% python3 -q
>>> import numpy as np
>>> from numpy import linalg as LA
>>> np.set_printoptions(precision=2, suppress=True, linewidth=100)
>>> E = np.load("test3.npy")
>>> E
array([[0.5, 0. , 0.5, 0. , 0. , 0. ],
       [0. , 0.5, 0. , 0.5, 0. , 0. ],
       [0.5, 0. , 0.5, 0. , 0. , 0. ],
       [0.5, 0. , 0. , 0.5, 0. , 0. ],
       [0. , 0. , 0. , 0. , 1. , 0. ],
       [0. , 0. , 0. , 0. , 0.5, 0.5]])
>>> rank = LA.matrix_rank(E)
>>> print(rank)
5
>>> null = LA.svd(E)[2][rank:].T
>>> [int(LA.matrix_rank(E[:i])) for i in range(1, len(E) + 1)]
[1, 2, 2, 3, 4, 5]
>>> print([int(LA.matrix_rank(E[:, :j + 1])) for j in range(6)])
[1, 2, 3, 3, 4, 5]
>>> null.shape
(6, 1)
>>> np.round(E @ null, 2) + 0
array([[0.],
       [0.],
       [0.],
       [0.],
       [0.],
       [0.]])
>>> null[:, 0] / null[np.abs(null[:, 0]).round(6).argmax(), 0]
array([ 1.,  1., -1., -1., -0., -0.])
>>> [int(LA.matrix_rank(np.delete(E, i, axis=0))) for i in range(6)]
[5, 4, 5, 4, 4, 4]
>>> print(LA.matrix_rank(E.T @ E), LA.matrix_rank(E @ E.T))
5 5
>>> round(LA.norm(E, 2) / LA.norm(E), 2)
np.float64(0.61)
>>> U, sigma, Vh = LA.svd(E)
>>> print(sigma.round(2) + 0)
[1.14 1.1  0.8  0.44 0.41 0.  ]
>>> np.argmax(sigma[:-1] / (sigma[1:] + 1e-6)) + 1
np.int64(5)
>>> B = U[:, :5] @ np.diag(sigma[:5]) @ Vh[:5]
>>> LA.matrix_rank(E, rtol=0.05)
np.int64(5)
>>> print(B.round(2) + 0)
[[0.5 0.  0.5 0.  0.  0. ]
 [0.  0.5 0.  0.5 0.  0. ]
 [0.5 0.  0.5 0.  0.  0. ]
 [0.5 0.  0.  0.5 0.  0. ]
 [0.  0.  0.  0.  1.  0. ]
 [0.  0.  0.  0.  0.5 0.5]]
>>> round(float(LA.norm(E - B, 2)), 2), np.round(sigma[5], 2)
(0.0, np.float64(0.0))
>>> LA.matrix_rank(B)
np.int64(5)
>>> np.round(LA.svd(E, compute_uv=False), 2) + 0
array([1.14, 1.1 , 0.8 , 0.44, 0.41, 0.  ])
>>> E.sum(axis=1)
array([1., 1., 1., 1., 1., 1.])
>>> E.sum(axis=0)
array([1.5, 0.5, 1. , 1. , 1.5, 0.5])
>>> E.mean(axis=0)
array([0.25, 0.08, 0.17, 0.17, 0.25, 0.08])
>>> X = np.load("out7.npy")
>>> print(X.round(2) + 0)
[[ 0.18 -0.03 -0.06  0.05 -0.14  0.01  0.01  0.12 -0.17  0.    0.03  0.07 -0.24  0.06  0.1 ]
 [-0.03  0.02 -0.02 -0.07  0.02  0.02  0.03  0.02  0.02  0.02 -0.03 -0.02  0.03 -0.05 -0.02]
 [-0.06 -0.02  0.13  0.16  0.1   0.06  0.03 -0.17  0.12 -0.02  0.12  0.03  0.03  0.1  -0.02]
 [ 0.05 -0.07  0.16  0.4  -0.04 -0.08 -0.15 -0.21  0.   -0.09  0.18  0.11 -0.05  0.28  0.07]
 [-0.14  0.02  0.1  -0.04  0.19  0.15  0.16 -0.13  0.2   0.02  0.06 -0.03  0.09 -0.03 -0.08]
 [ 0.01  0.02  0.06 -0.08  0.15  0.31  0.33 -0.02  0.11  0.07  0.11  0.04 -0.2  -0.02  0.  ]
 [ 0.01  0.03  0.03 -0.15  0.16  0.33  0.36  0.02  0.1   0.08  0.09  0.03 -0.2  -0.07 -0.01]
 [ 0.12  0.02 -0.17 -0.21 -0.13 -0.02  0.02  0.24 -0.17  0.04 -0.12 -0.02 -0.12 -0.13  0.04]
 [-0.17  0.02  0.12  0.    0.2   0.11  0.1  -0.17  0.23  0.01  0.05 -0.04  0.15 -0.02 -0.09]
 [ 0.    0.02 -0.02 -0.09  0.02  0.07  0.08  0.04  0.01  0.03 -0.01 -0.01 -0.04 -0.05 -0.01]
 [ 0.03 -0.03  0.12  0.18  0.06  0.11  0.09 -0.12  0.05 -0.01  0.16  0.08 -0.12  0.14  0.04]
 [ 0.07 -0.02  0.03  0.11 -0.03  0.04  0.03 -0.02 -0.04 -0.01  0.08  0.06 -0.13  0.09  0.05]
 [-0.24  0.03  0.03 -0.05  0.09 -0.2  -0.2  -0.12  0.15 -0.04 -0.12 -0.13  0.43 -0.09 -0.13]
 [ 0.06 -0.05  0.1   0.28 -0.03 -0.02 -0.07 -0.13 -0.02 -0.05  0.14  0.09 -0.09  0.2   0.06]
 [ 0.1  -0.02 -0.02  0.07 -0.08  0.   -0.01  0.04 -0.09 -0.01  0.04  0.05 -0.13  0.06  0.06]]
>>> U, sigma, Vh = LA.svd(X)
>>> evecs = Vh[:(sigma > 1e-8).sum()]
>>> rng = np.random.default_rng(816491)
>>> x0 = X[14] + 2 * X[7] + rng.integers(2) * np.eye(15)[2]
>>> x0
array([ 0.34,  0.02,  0.64, -0.34, -0.34, -0.04,  0.03,  0.52, -0.43,  0.08, -0.21,  0.01, -0.38,
       -0.19,  0.14])
>>> np.diag(evecs.T @ evecs)
array([0.18, 0.02, 0.13, 0.4 , 0.19, 0.31, 0.36, 0.24, 0.23, 0.03, 0.16, 0.06, 0.43, 0.2 , 0.06])
>>> np.allclose(evecs.T @ evecs @ x0, x0)
False
>>> print(round(LA.norm(x0 - evecs.T @ evecs @ x0), 2))
0.93
>>> w, evecs = LA.eigh(X)
>>> x0 = np.array([0, 1, 2, 0, 1, -1, 0, 1, -2, 2, -1, 1, 1, -1, 0])
>>> np.round(LA.eigvalsh(X[1:, 1:]), 2) + 0
array([0.  , 0.  , 0.  , 0.  , 0.  , 0.  , 0.  , 0.  , 0.  , 0.  , 0.  , 0.82, 1.  , 1.  ])
>>> round(float(np.abs(X).sum(axis=1).max()), 2), round(float(np.abs(w).max()), 2)
(2.04, 1.0)
>>> idx = rng.permutation(15)
>>> idx
array([14,  5,  3,  8, 10,  7,  6, 12,  9,  1, 11, 13,  0,  2,  4])
>>> B = X[idx][:, idx]
>>> np.allclose(B, X)
False
>>> np.diag(B)
array([0.06, 0.31, 0.4 , 0.23, 0.16, 0.24, 0.36, 0.43, 0.03, 0.02, 0.06, 0.2 , 0.18, 0.13, 0.19])
>>> th = np.sort(rng.uniform(-2, 2, 34))
>>> A = np.c_[th, th ** 2, th ** 3] @ np.array([[1, 1, -1, 3, 4, -4, -3, -3, -5, 4, -2, -5, 5],
...     [-5, -1, 3, -1, -2, -5, -4, -2, 4, 5, -1, -3, -2],
...     [5, 3, -5, 3, -4, -2, 0, -3, -2, 0, 0, -2, 3]])
>>> print(A)
[[-57.56 -27.76  50.01 -31.65  14.05   3.57  -9.28  20.31  39.52  11.12   0.11  13.07 -39.31]
 [-53.63 -25.78  46.48 -29.56  12.35   3.21  -8.64  18.83  37.31  10.33   0.2   12.26 -36.93]
 [-52.62 -25.27  45.57 -29.03  11.93   3.12  -8.47  18.45  36.74  10.12   0.23  12.05 -36.31]
 [-43.81 -20.86  37.69 -24.36   8.29   2.4   -6.99  15.18  31.69   8.3    0.44  10.27 -30.92]
 [-41.21 -19.57  35.37 -22.99   7.26   2.21  -6.54  14.24  30.17   7.75   0.5    9.75 -29.32]
 [-26.12 -12.17  22.05 -15.03   1.84   1.34  -3.86   8.92  21.08   4.47   0.82   6.83 -19.91]
 [-22.09 -10.23  18.53 -12.9    0.6    1.19  -3.11   7.56  18.53   3.56   0.89   6.08 -17.34]
 [-20.67  -9.55  17.3  -12.15   0.19   1.14  -2.85   7.09  17.61   3.24   0.91   5.81 -16.43]
 [-20.21  -9.33  16.9  -11.9    0.06   1.13  -2.76   6.94  17.31   3.13   0.92   5.73 -16.13]
 [-15.77  -7.23  13.07  -9.55  -1.07   1.03  -1.92   5.5   14.36   2.11   0.97   4.9  -13.23]
 [-13.08  -5.97  10.77  -8.12  -1.64   1.01  -1.4    4.65  12.49   1.48   0.99   4.4  -11.42]
 [-11.92  -5.43   9.78  -7.49  -1.85   1.    -1.18   4.28  11.67   1.21   1.     4.18 -10.63]
 [ -9.89  -4.49   8.07  -6.4   -2.16   1.    -0.79   3.66  10.18   0.75   1.     3.79  -9.23]
 [ -9.1   -4.13   7.39  -5.97  -2.25   1.01  -0.64   3.42   9.58   0.56   0.99   3.63  -8.66]
 [ -3.4   -1.57   2.69  -2.76  -2.24   1.03   0.37   1.7    4.79  -0.61   0.83   2.33  -4.3 ]
 [ -2.23  -1.06   1.76  -2.03  -1.95   0.99   0.51   1.33   3.59  -0.76   0.73   1.95  -3.24]
 [ -0.69  -0.38   0.55  -0.9   -1.11   0.74   0.51   0.7    1.61  -0.7    0.45   1.14  -1.49]
 [ -0.54  -0.31   0.44  -0.76  -0.96   0.67   0.47   0.61   1.35  -0.65   0.4    1.    -1.26]
 [ -0.29  -0.19   0.24  -0.49  -0.64   0.5    0.37   0.42   0.86  -0.49   0.28   0.7   -0.82]
 [  0.03   0.21  -0.13   0.68   0.77  -1.21  -0.9   -0.84  -0.97   1.19  -0.51  -1.34   1.08]
 [ -0.01   0.29  -0.16   0.88   0.91  -1.68  -1.24  -1.14  -1.18   1.63  -0.68  -1.8    1.38]
 [ -0.04   0.34  -0.19   1.01   0.97  -1.98  -1.46  -1.34  -1.3    1.9   -0.78  -2.09   1.57]
 [ -0.1    0.49  -0.27   1.35   1.03  -2.82  -2.04  -1.91  -1.57   2.66  -1.05  -2.88   2.03]
 [ -0.1    0.49  -0.28   1.36   1.03  -2.83  -2.05  -1.92  -1.58   2.67  -1.05  -2.89   2.03]
 [ -0.13   0.64  -0.39   1.65   0.99  -3.57  -2.54  -2.42  -1.77   3.31  -1.27  -3.56   2.41]
 [ -0.03   1.24  -0.95   2.65   0.44  -5.95  -4.07  -4.12  -2.23   5.26  -1.89  -5.67   3.56]
 [ -0.02   1.29  -1.     2.72   0.39  -6.11  -4.17  -4.24  -2.26   5.39  -1.93  -5.81   3.63]
 [  0.3    1.95  -1.73   3.65  -0.48  -8.2   -5.41  -5.8   -2.58   6.98  -2.41  -7.61   4.63]
 [  0.42   2.15  -1.96   3.91  -0.75  -8.75  -5.74  -6.23  -2.67   7.39  -2.53  -8.09   4.9 ]
 [  0.85   2.8   -2.75   4.74  -1.69 -10.48  -6.71  -7.59  -2.92   8.64  -2.9   -9.56   5.74]
 [  1.89   4.1   -4.4    6.34  -3.67 -13.6   -8.4  -10.11  -3.4   10.77  -3.5  -12.2    7.32]
 [  3.69   6.05  -7.01   8.63  -6.73 -17.74 -10.51 -13.61  -4.08  13.46  -4.24 -15.71   9.54]
 [ 11.48  13.26 -17.17  16.63 -18.17 -30.6  -16.45 -25.17  -6.66  20.99  -6.22 -26.59  17.16]
 [ 13.75  15.21 -20.    18.74 -21.26 -33.73 -17.8  -28.11  -7.38  22.69  -6.66 -29.25  19.15]]
>>> idx = A[:, 12] > np.median(A[:, 12])
>>> f = A[idx].mean(axis=0) - A[~idx].mean(axis=0)
>>> f
array([ 25.6 ,  14.16, -23.63,  18.03,  -5.3 , -10.31,  -1.86, -15.08, -21.09,   2.81,  -2.88,
       -14.21,  22.87])
>>> round((((A - A.mean(axis=0)) @ f > 0) == idx).mean(), 2)
np.float64(0.91)
>>> print(((A - A.mean(axis=0)) @ f > 0).astype(int))
[0 0 0 0 0 0 0 0 0 0 0 0 0 0 1 1 1 1 1 1 1 1 1 1 1 1 1 1 1 1 1 1 1 1]
>>> np.argsort(-np.abs(f).round(6), kind="stable")
array([ 0,  2, 12,  8,  3,  7, 11,  1,  5,  4, 10,  9,  6])
>>> M = np.load("run13.npy")
>>> M
array([[ -0.02,   0.  ,   0.02,  -0.01,   0.01,  -0.02,  -0.01,  -0.02,  -0.02,   0.  ,  -0.02,
          0.  ,   0.  ],
       [ -1.61,  -0.43,   3.42,   2.57,  -1.02,   2.2 ,   1.39,  -2.98,   2.79,   1.62,   0.99,
          0.38,   4.78],
       [  0.84,   0.19,  -1.69,  -1.28,   0.48,  -1.1 ,  -0.69,   1.48,  -1.41,  -0.78,  -0.5 ,
         -0.19,  -2.38],
       [ -2.42,  -0.6 ,   5.09,   3.91,  -1.51,   3.32,   2.08,  -4.46,   4.2 ,   2.4 ,   1.52,
          0.6 ,   7.21],
       [  1.62,   0.38,  -3.45,  -2.63,   0.97,  -2.19,  -1.41,   3.01,  -2.83,  -1.59,  -0.98,
         -0.43,  -4.79],
       [  0.  ,   0.01,   0.01,  -0.02,  -0.02,   0.03,  -0.02,   0.03,  -0.01,  -0.02,   0.  ,
          0.04,  -0.02],
       [ -4.02,  -1.02,   8.5 ,   6.52,  -2.52,   5.49,   3.54,  -7.5 ,   6.98,   3.99,   2.46,
          1.01,  12.01],
       [ -0.81,  -0.21,   1.67,   1.28,  -0.5 ,   1.1 ,   0.66,  -1.49,   1.39,   0.83,   0.52,
          0.22,   2.43],
       [  3.22,   0.8 ,  -6.78,  -5.19,   1.99,  -4.41,  -2.79,   6.02,  -5.62,  -3.18,  -2.02,
         -0.78,  -9.62],
       [  1.61,   0.41,  -3.43,  -2.62,   1.  ,  -2.21,  -1.37,   3.  ,  -2.8 ,  -1.58,  -0.97,
         -0.39,  -4.82],
       [  4.01,   0.99,  -8.48,  -6.52,   2.48,  -5.48,  -3.52,   7.49,  -7.01,  -3.97,  -2.51,
         -1.01, -11.97],
       [  4.02,   0.94,  -8.45,  -6.46,   2.5 ,  -5.51,  -3.49,   7.51,  -7.  ,  -3.99,  -2.47,
         -0.98, -11.97],
       [  3.19,   0.8 ,  -6.78,  -5.18,   1.99,  -4.39,  -2.77,   6.01,  -5.58,  -3.22,  -2.  ,
         -0.83,  -9.63],
       [ -1.63,  -0.4 ,   3.43,   2.59,  -1.01,   2.17,   1.35,  -3.01,   2.83,   1.57,   0.99,
          0.39,   4.8 ],
       [  2.42,   0.6 ,  -5.11,  -3.93,   1.49,  -3.27,  -2.13,   4.48,  -4.2 ,  -2.44,  -1.52,
         -0.59,  -7.21],
       [  0.79,   0.17,  -1.7 ,  -1.3 ,   0.49,  -1.12,  -0.71,   1.49,  -1.39,  -0.81,  -0.48,
         -0.22,  -2.4 ],
       [ -1.59,  -0.39,   3.41,   2.6 ,  -1.  ,   2.22,   1.41,  -3.01,   2.81,   1.58,   1.01,
          0.42,   4.78],
       [ -4.02,  -0.99,   8.47,   6.52,  -2.49,   5.51,   3.54,  -7.49,   7.02,   3.99,   2.49,
          1.03,  11.98],
       [ -3.19,  -0.83,   6.78,   5.2 ,  -2.  ,   4.41,   2.83,  -5.98,   5.62,   3.21,   2.  ,
          0.82,   9.58],
       [ -4.01,  -1.01,   8.48,   6.48,  -2.49,   5.51,   3.48,  -7.5 ,   7.02,   4.  ,   2.48,
          1.  ,  11.98],
       [  4.  ,   1.03,  -8.49,  -6.48,   2.51,  -5.48,  -3.53,   7.52,  -7.01,  -3.99,  -2.49,
         -1.02, -12.02],
       [ -2.39,  -0.61,   5.11,   3.87,  -1.5 ,   3.3 ,   2.13,  -4.5 ,   4.18,   2.4 ,   1.49,
          0.61,   7.23],
       [ -3.96,  -0.98,   8.55,   6.51,  -2.49,   5.52,   3.53,  -7.49,   6.99,   4.01,   2.52,
          1.02,  12.01],
       [ -3.99,  -1.  ,   8.47,   6.49,  -2.48,   5.5 ,   3.51,  -7.51,   7.02,   3.95,   2.48,
          0.99,  11.99],
       [  1.63,   0.41,  -3.41,  -2.61,   0.98,  -2.23,  -1.42,   2.96,  -2.83,  -1.58,  -0.99,
         -0.39,  -4.74],
       [ -0.82,  -0.18,   1.68,   1.3 ,  -0.51,   1.11,   0.7 ,  -1.54,   1.42,   0.83,   0.51,
          0.2 ,   2.38],
       [ -4.01,  -1.02,   8.46,   6.5 ,  -2.5 ,   5.48,   3.49,  -7.49,   7.  ,   4.  ,   2.5 ,
          1.  ,  11.98],
       [ -0.79,  -0.21,   1.73,   1.3 ,  -0.49,   1.09,   0.71,  -1.52,   1.42,   0.8 ,   0.49,
          0.16,   2.42],
       [ -2.38,  -0.62,   5.12,   3.9 ,  -1.5 ,   3.3 ,   2.06,  -4.5 ,   4.17,   2.38,   1.45,
          0.61,   7.18],
       [  1.6 ,   0.4 ,  -3.41,  -2.56,   0.98,  -2.23,  -1.4 ,   2.98,  -2.81,  -1.59,  -1.02,
         -0.4 ,  -4.78],
       [  0.79,   0.19,  -1.69,  -1.32,   0.52,  -1.1 ,  -0.67,   1.48,  -1.39,  -0.79,  -0.54,
         -0.2 ,  -2.38],
       [ -1.59,  -0.41,   3.39,   2.6 ,  -1.  ,   2.15,   1.38,  -3.02,   2.81,   1.57,   0.98,
          0.42,   4.79],
       [  2.4 ,   0.61,  -5.13,  -3.88,   1.49,  -3.28,  -2.08,   4.45,  -4.17,  -2.42,  -1.52,
         -0.62,  -7.18],
       [ -0.77,  -0.2 ,   1.67,   1.32,  -0.51,   1.12,   0.69,  -1.52,   1.42,   0.82,   0.51,
          0.17,   2.44],
       [ -1.62,  -0.39,   3.42,   2.61,  -0.98,   2.19,   1.4 ,  -3.01,   2.79,   1.59,   0.97,
          0.38,   4.78],
       [ -4.01,  -0.99,   8.5 ,   6.52,  -2.5 ,   5.52,   3.51,  -7.46,   7.03,   4.01,   2.51,
          1.04,  12.02],
       [  0.81,   0.23,  -1.7 ,  -1.31,   0.53,  -1.09,  -0.68,   1.5 ,  -1.39,  -0.79,  -0.52,
         -0.18,  -2.35],
       [ -1.62,  -0.35,   3.4 ,   2.59,  -1.01,   2.23,   1.39,  -2.97,   2.78,   1.61,   1.03,
          0.41,   4.81],
       [  0.8 ,   0.22,  -1.71,  -1.31,   0.5 ,  -1.07,  -0.7 ,   1.49,  -1.4 ,  -0.82,  -0.45,
         -0.2 ,  -2.4 ],
       [ -1.58,  -0.36,   3.39,   2.59,  -0.98,   2.19,   1.38,  -3.  ,   2.8 ,   1.57,   1.01,
          0.38,   4.79],
       [  0.8 ,   0.18,  -1.72,  -1.28,   0.5 ,  -1.12,  -0.72,   1.51,  -1.37,  -0.8 ,  -0.53,
         -0.2 ,  -2.4 ],
       [ -3.19,  -0.76,   6.79,   5.2 ,  -1.99,   4.4 ,   2.79,  -6.01,   5.58,   3.17,   2.  ,
          0.78,   9.63],
       [ -3.97,  -1.01,   8.47,   6.51,  -2.5 ,   5.5 ,   3.49,  -7.49,   6.98,   3.98,   2.52,
          1.  ,  11.97],
       [ -0.81,  -0.21,   1.68,   1.32,  -0.51,   1.13,   0.69,  -1.47,   1.37,   0.81,   0.47,
          0.21,   2.41],
       [  4.02,   1.  ,  -8.48,  -6.49,   2.57,  -5.51,  -3.47,   7.48,  -7.05,  -4.  ,  -2.52,
         -1.  , -11.99],
       [  0.82,   0.21,  -1.73,  -1.31,   0.51,  -1.11,  -0.69,   1.5 ,  -1.37,  -0.79,  -0.52,
         -0.19,  -2.39],
       [  3.21,   0.77,  -6.82,  -5.18,   1.97,  -4.38,  -2.8 ,   6.02,  -5.61,  -3.2 ,  -2.03,
         -0.77,  -9.6 ],
       [ -3.21,  -0.82,   6.8 ,   5.18,  -1.99,   4.39,   2.81,  -5.94,   5.59,   3.15,   2.  ,
          0.78,   9.6 ],
       [  1.6 ,   0.41,  -3.42,  -2.61,   0.98,  -2.21,  -1.42,   3.  ,  -2.78,  -1.55,  -0.98,
         -0.38,  -4.81],
       [ -0.79,  -0.17,   1.68,   1.29,  -0.52,   1.1 ,   0.71,  -1.47,   1.41,   0.81,   0.5 ,
          0.18,   2.43]])
>>> C = M[[39, 12]].astype(float)
>>> for _ in range(3):
...     idx = LA.norm(M[:, None] - C, axis=-1).argmin(axis=1)
...     C = np.array([M[idx == j].mean(axis=0) for j in range(2)])
... 
>>> idx
array([1, 0, 1, 0, 1, 1, 0, 0, 1, 1, 1, 1, 1, 0, 1, 1, 0, 0, 0, 0, 1, 0, 0, 0, 1, 0, 0, 0, 0, 1, 1,
       0, 1, 0, 0, 0, 1, 0, 1, 0, 1, 0, 0, 0, 1, 1, 1, 0, 1, 0])
>>> C[1] - C[0]
array([  4.32,   1.07,  -9.16,  -7.01,   2.69,  -5.93,  -3.77,   8.08,  -7.55,  -4.3 ,  -2.7 ,
        -1.08, -12.93])
>>> C
array([[-2.4 , -0.6 ,  5.09,  3.9 , -1.5 ,  3.3 ,  2.1 , -4.49,  4.2 ,  2.39,  1.5 ,  0.6 ,  7.2 ],
       [ 1.92,  0.48, -4.07, -3.11,  1.19, -2.63, -1.67,  3.58, -3.35, -1.91, -1.2 , -0.48, -5.73]])
>>> np.bincount(idx)
array([27, 23])
